% ipython --no-banner

In [1]: import numpy as np

In [2]: np.set_printoptions(precision=4, suppress=True, linewidth=160, floatmode="fixed")

In [3]: def rd(a):
   ...:     return np.round(a, 4) + 0
   ...: 

In [4]: F = np.load("x.npy")

In [5]: print(F)
[[  0   0  -2  -3]
 [  0   0  -5  -2]
 [ -4  -6   4   6]
 [-10  -4  10   4]]

In [6]: w1 = np.array([[2, -2, 3, 3, 1],
   ...:     [-3, 0, 3, -1, -2],
   ...:     [-2, 3, 1, 3, 3],
   ...:     [1, -1, -2, 3, 2]])

In [7]: c = np.array([3, -4, 5, 3, -1])

In [8]: hid = np.maximum(F @ w1 + c, 0)

In [9]: (hid > 0).mean(axis=0)
Out[9]: array([0.7500, 0.5000, 0.5000, 0.5000, 0.5000])

In [10]: hid
Out[10]: 
array([[ 4,  0,  9,  0,  0],
       [11,  0,  4,  0,  0],
       [11, 10,  0, 27, 31],
       [ 0, 42,  0, 19, 35]])

In [11]: (hid > 0).astype(int)
Out[11]: 
array([[1, 0, 1, 0, 0],
       [1, 0, 1, 0, 0],
       [1, 1, 0, 1, 1],
       [0, 1, 0, 1, 1]])

In [12]: cent = np.array([[0, 1, 2], [0, 2, 4], [3, 1, 2], [2, 1, 5], [5, 4, 1]])

In [13]: print(hid @ cent)
[[ 27  13  26]
 [ 12  15  30]
 [209 182 228]
 [213 243 298]]

In [14]: print((hid @ cent).round(6).argmax(axis=1))
[0 2 2 2]

In [15]: w1 @ cent
Out[15]: 
array([[20,  8, 18],
       [-3, -9, -7],
       [24, 20, 28],
       [10,  8, 11]])

In [16]: x = np.array([-3, -3, 1, 1])

In [17]: h1 = np.maximum(F @ x, 0)

In [18]: F * (h1 > 1e-9)[:, None]
Out[18]: 
array([[  0,   0,   0,   0],
       [  0,   0,   0,   0],
       [ -4,  -6,   4,   6],
       [-10,  -4,  10,   4]])

In [19]: h1
Out[19]: array([ 0,  0, 40, 56])

In [20]: rd(np.tanh(F @ x))
Out[20]: array([-0.9999, -1.0000,  1.0000,  1.0000])

In [21]: x = np.array([-2, 1, 0, 0])

In [22]: rhs = F @ x

In [23]: rhs
Out[23]: array([ 0,  0,  2, 16])

In [24]: print(rd(np.linalg.solve(F.T, F[1])))
[0.0000 1.0000 0.0000 0.0000]

In [25]: rd(np.linalg.solve(F, rhs + F[:, 3]))
Out[25]: array([-2.0000,  1.0000,  0.0000,  1.0000])

In [26]: rd(np.linalg.solve(F, F[:, 0]))
Out[26]: array([1.0000, 0.0000, 0.0000, 0.0000])

In [27]: rng = np.random.default_rng(218)

In [28]: labels = rng.permutation(4)

In [29]: labels
Out[29]: array([3, 1, 2, 0])

In [30]: Y = F[labels][:, labels]

In [31]: print(np.diag(Y))
[4 0 4 0]

In [32]: Y
Out[32]: 
array([[  4,  -4,  10, -10],
       [ -2,   0,  -5,   0],
       [  6,  -6,   4,  -4],
       [ -3,   0,  -2,   0]])

In [33]: np.allclose(Y, F)
Out[33]: False

In [34]: P = np.triu(np.array([[2, -1, -1, 0], [-3, 3, -3, 1], [-2, 1, -1, -3], [3, -1, 1, 1]]), 1) + np.eye(4)

In [35]: Y = P @ F @ np.linalg.inv(P)

In [36]: rd(np.poly(Y))
Out[36]: array([   1.0000,   -8.0000, -120.0000, -176.0000,  484.0000])

In [37]: P @ F - F @ P
Out[37]: 
array([[  4.0000,   6.0000,   1.0000, -10.0000],
       [  2.0000,  14.0000,  -2.0000, -29.0000],
       [ 30.0000,   8.0000, -52.0000,   6.0000],
       [  0.0000, -10.0000, -22.0000,  34.0000]])

In [38]: Y
Out[38]: 
array([[   4.0000,   10.0000,   33.0000,   82.0000],
       [   2.0000,   16.0000,   43.0000,   97.0000],
       [  26.0000,   32.0000,   96.0000,  250.0000],
       [ -10.0000,  -14.0000,  -42.0000, -108.0000]])

In [39]: K = np.load("dump.npy")

In [40]: K
Out[40]: 
array([[ 1,  5,  4,  3],
       [ 5,  3,  0,  5],
       [ 0,  0,  4,  3],
       [-9, -1,  4, -7]])

In [41]: # rank 3

In [42]: f = np.array([-2, -1, 2])

In [43]: print(np.correlate(K[0], K[1], "full"))
[ 5 25 23 35 37 29 15]

In [44]: np.convolve(K[0], f)
Out[44]: array([ -2, -11, -11,   0,   5,   6])

In [45]: m1 = np.loadtxt("arr.csv", delimiter=",")

In [46]: rd(m1)
Out[46]: 
array([[ 0.8462, -0.1538, -0.4615, -0.1538, -0.1538],
       [-0.1538,  0.8462, -0.4615, -0.1538, -0.1538],
       [-0.4615, -0.4615, -0.3846, -0.4615, -0.4615],
       [-0.1538, -0.1538, -0.4615,  0.8462, -0.1538],
       [-0.1538, -0.1538, -0.4615, -0.1538,  0.8462]])

In [47]: # symmetric

In [48]: labels = rng.permutation(5)

In [49]: Y = m1[:, labels] * rng.choice([-1, 1], 5)

In [50]: rd(Y)
Out[50]: 
array([[-0.1538,  0.8462,  0.1538,  0.1538,  0.4615],
       [ 0.8462, -0.1538,  0.1538,  0.1538,  0.4615],
       [-0.4615, -0.4615,  0.4615,  0.4615,  0.3846],
       [-0.1538, -0.1538,  0.1538, -0.8462,  0.4615],
       [-0.1538, -0.1538, -0.8462,  0.1538,  0.4615]])

In [51]: left, _, VT = np.linalg.svd(m1.T @ Y)

In [52]: rd(np.linalg.lstsq(m1, Y)[0])
Out[52]: 
array([[ 0.0000,  1.0000,  0.0000,  0.0000,  0.0000],
       [ 1.0000,  0.0000,  0.0000,  0.0000,  0.0000],
       [ 0.0000,  0.0000,  0.0000,  0.0000, -1.0000],
       [ 0.0000,  0.0000,  0.0000, -1.0000,  0.0000],
       [ 0.0000,  0.0000, -1.0000,  0.0000,  0.0000]])

In [53]: ev, evecs = np.linalg.eigh(m1)

In [54]: x = np.array([3, 8, 2, 9, 1])

In [55]: print(rd(np.abs(m1).sum(axis=1).max()), np.abs(ev).max())
2.2308 1.0

In [56]: rd(np.kron(np.eye(2, dtype=int), m1))
Out[56]: 
array([[ 0.8462, -0.1538, -0.4615, -0.1538, -0.1538,  0.0000,  0.0000,  0.0000,  0.0000,  0.0000],
       [-0.1538,  0.8462, -0.4615, -0.1538, -0.1538,  0.0000,  0.0000,  0.0000,  0.0000,  0.0000],
       [-0.4615, -0.4615, -0.3846, -0.4615, -0.4615,  0.0000,  0.0000,  0.0000,  0.0000,  0.0000],
       [-0.1538, -0.1538, -0.4615,  0.8462, -0.1538,  0.0000,  0.0000,  0.0000,  0.0000,  0.0000],
       [-0.1538, -0.1538, -0.4615, -0.1538,  0.8462,  0.0000,  0.0000,  0.0000,  0.0000,  0.0000],
       [ 0.0000,  0.0000,  0.0000,  0.0000,  0.0000,  0.8462, -0.1538, -0.4615, -0.1538, -0.1538],
       [ 0.0000,  0.0000,  0.0000,  0.0000,  0.0000, -0.1538,  0.8462, -0.4615, -0.1538, -0.1538],
       [ 0.0000,  0.0000,  0.0000,  0.0000,  0.0000, -0.4615, -0.4615, -0.3846, -0.4615, -0.4615],
       [ 0.0000,  0.0000,  0.0000,  0.0000,  0.0000, -0.1538, -0.1538, -0.4615,  0.8462, -0.1538],
       [ 0.0000,  0.0000,  0.0000,  0.0000,  0.0000, -0.1538, -0.1538, -0.4615, -0.1538,  0.8462]])

In [57]: print(rd(np.linalg.det(2 * m1)), rd(np.linalg.det(m1)))
-32.0 -1.0

In [58]: print(rd(np.linalg.det(m1.T)))
-1.0

In [59]: rd(np.poly(m1))
Out[59]: array([ 1.0000, -3.0000,  2.0000,  2.0000, -3.0000,  1.0000])

In [60]: rd(np.linalg.det(m1[::-1]))
Out[60]: np.float64(-1.0)

In [61]: x = np.array([2, 2, 0, 3, 0])

In [62]: rd(m1 @ (2 * x))
Out[62]: array([ 1.8462,  1.8462, -6.4615,  3.8462, -2.1538])

In [63]: print(rd(m1 @ np.eye(5)[1]))
[-0.1538  0.8462 -0.4615 -0.1538 -0.1538]

In [64]: print([round(float(np.linalg.det(m1[:i, :i])), 2) + 0 for i in range(1, 6)])
[0.85, 0.69, -0.69, -0.85, -1.0]

In [65]: W0 = np.loadtxt("block13.csv", delimiter=",")

In [66]: print(W0)
[[ 4.8332 15.1964  5.7310]
 [ 5.4153 16.2254  4.0794]
 [ 2.9079 12.5887  5.8900]
 [ 4.7627 14.3494  3.1321]
 [ 4.0310 15.4441  4.6261]
 [ 4.8589 15.2972  6.3930]
 [ 5.0694 15.2554  5.6109]
 [ 2.8307 14.4928  4.2697]
 [ 6.8408 15.0682  4.2247]
 [ 5.3199 14.4963  4.2091]]

In [67]: Xc = W0 - W0.mean(axis=0)

In [68]: left, s, VT = np.linalg.svd(Xc, full_matrices=False)

In [69]: np.linalg.matrix_rank(Xc)
Out[69]: np.int64(3)

In [70]: rd(Xc.mean(axis=0))
Out[70]: array([0.0000, 0.0000, 0.0000])

In [71]: rd((s ** 2).sum() ** 2 / (s ** 4).sum())
Out[71]: np.float64(2.3262)

In [72]: print(rd(s))
[4.1982 2.9597 2.0884]

In [73]: print(np.abs(left[:, 0]).argmax())
2

In [74]: rd(np.abs(VT[-1]))
Out[74]: array([0.5810, 0.8080, 0.0981])

In [75]: rd(s ** 2 / (s ** 2).sum())
Out[75]: array([0.5732, 0.2849, 0.1419])

In [76]: np.abs(VT[0]).argmax()
Out[76]: np.int64(0)

In [77]: (np.sign(left[:, 0]) == np.sign(left[0, 0])).astype(int)
Out[77]: array([1, 1, 0, 1, 0, 0, 1, 0, 1, 1])

In [78]: rd(VT[0] * np.sign(VT[0, np.abs(VT[0]).argmax()]))
Out[78]: array([ 0.7904,  0.5315, -0.3046])

In [79]: q = m1.astype(float).copy()

In [80]: for j in range(5):
    ...:     q[:, j] -= q[:, :j] @ (q[:, :j].T @ q[:, j])
    ...:     q[:, j] /= np.linalg.norm(q[:, j])
    ...: 

In [81]: rd(q)
Out[81]: 
array([[ 0.8462, -0.1538, -0.4615, -0.1538, -0.1538],
       [-0.1538,  0.8462, -0.4615, -0.1538, -0.1538],
       [-0.4615, -0.4615, -0.3846, -0.4615, -0.4615],
       [-0.1538, -0.1538, -0.4615,  0.8462, -0.1538],
       [-0.1538, -0.1538, -0.4615, -0.1538,  0.8462]])

In [82]: rd(q.T @ q)
Out[82]: 
array([[1.0000, 0.0000, 0.0000, 0.0000, 0.0000],
       [0.0000, 1.0000, 0.0000, 0.0000, 0.0000],
       [0.0000, 0.0000, 1.0000, 0.0000, 0.0000],
       [0.0000, 0.0000, 0.0000, 1.0000, 0.0000],
       [0.0000, 0.0000, 0.0000, 0.0000, 1.0000]])

In [83]: [round(float(x), 4) for x in np.linalg.svd(W0, compute_uv=False)[:3]]
Out[83]: [51.6261, 3.6938, 2.4877]

In [84]: d = np.linalg.norm(W0[:, None] - W0[None], axis=-1)

In [85]: d.shape
Out[85]: (10, 10)

In [86]: rd(d[2])
Out[86]: array([3.2453, 4.7740, 0.0000, 3.7612, 3.3184, 3.3757, 3.4440, 2.5014, 4.9385, 3.5046])

In [87]: rd(d[:5, :5])
Out[87]: 
array([[0.0000, 2.0311, 3.2453, 2.7343, 1.3877],
       [2.0311, 0.0000, 4.7740, 2.2006, 1.6810],
       [3.2453, 4.7740, 0.0000, 3.7612, 3.3184],
       [2.7343, 2.2006, 3.7612, 0.0000, 1.9914],
       [1.3877, 1.6810, 3.3184, 1.9914, 0.0000]])

In [88]: d.mean(axis=1).argmax()
Out[88]: np.int64(2)

In [89]: rd(np.linalg.norm(W0, axis=1))
Out[89]: array([16.9451, 17.5850, 14.1994, 15.4402, 16.6184, 17.2767, 17.0267, 15.3715, 17.0791, 16.0050])

In [90]: q, evecs = np.linalg.qr(W0[:, :2])[0], np.linalg.qr(W0[:, 2:])[0]

In [91]: s = np.linalg.svd(q.T @ evecs, compute_uv=False)

In [92]: (s > 0.9).sum()
Out[92]: np.int64(1)

In [93]: rd(s)
Out[93]: array([0.9787])

In [94]: X = np.loadtxt("a.csv", delimiter=",")

In [95]: X
Out[95]: 
array([[-0.6197,  1.4000, -0.3000],
       [-0.8222, -1.2000, -0.4000],
       [ 3.1869,  1.2000,  1.6000],
       [ 0.1974,  1.5000,  0.1000],
       [ 1.6300,  2.6000,  0.8000],
       [ 2.8292, -0.1000,  1.4000],
       [-3.0106,  0.3000, -1.5000],
       [-0.8121,  0.3000, -0.4000],
       [-2.6350, -0.8000, -1.3000],
       [ 1.5608,  0.4000,  0.8000],
       [-1.4183,  1.5000, -0.7000],
       [-0.3941,  1.8000, -0.2000],
       [ 3.1807,  1.3000,  1.6000],
       [-2.4008,  0.9000, -1.2000],
       [-4.0080,  0.3000, -2.0000],
       [-1.3892,  0.2000, -0.7000],
       [-3.5726,  0.8000, -1.8000],
       [ 0.4506,  1.6000,  0.2000],
       [-2.3904, -1.9000, -1.2000],
       [ 0.1751, -0.9000,  0.1000],
       [-3.0188,  0.3000, -1.5000],
       [-0.6099, -0.9000, -0.3000],
       [-0.4000,  0.8000, -0.2000]])

In [96]: d = np.linalg.norm(X[:, None] - X[None], axis=-1)

In [97]: (d + 1e9 * np.eye(23)).round(6).argmin(axis=1)
Out[97]: array([11, 21, 12, 17, 17,  2, 20, 15, 18,  5,  0,  0,  2,  6, 16,  7, 14,  3,  8, 21,  6,  1,  0])

In [98]: np.unravel_index(d.round(6).argmax(), d.shape)
Out[98]: (np.int64(12), np.int64(14))

In [99]: rd(d[:5, :5])
Out[99]: 
array([[0.0000, 2.6098, 4.2591, 0.9152, 2.7769],
       [2.6098, 0.0000, 5.0826, 2.9291, 4.6790],
       [4.2591, 5.0826, 0.0000, 3.3581, 2.2414],
       [0.9152, 2.9291, 3.3581, 0.0000, 1.9371],
       [2.7769, 4.6790, 2.2414, 1.9371, 0.0000]])

In [100]: A = np.load("mat.npy")

In [101]: A
Out[101]: 
array([[  4,   4,  -4],
       [ -4,   3,  -5],
       [ -4,   4,  -3],
       [  2,   0,   1],
       [-16,  19, -29]])

In [102]: Y = np.c_[A[:, :1] @ np.array([[3]]), np.array([0, 1, 0, 3, 3])]

In [103]: print(Y)
[[ 12   0]
 [-12   1]
 [-12   0]
 [  6   3]
 [-48   3]]

In [104]: np.linalg.matrix_rank(Y)
Out[104]: np.int64(2)

In [105]: rd(np.linalg.lstsq(A, Y[:, 0])[0])
Out[105]: array([3.0000, 0.0000, 0.0000])
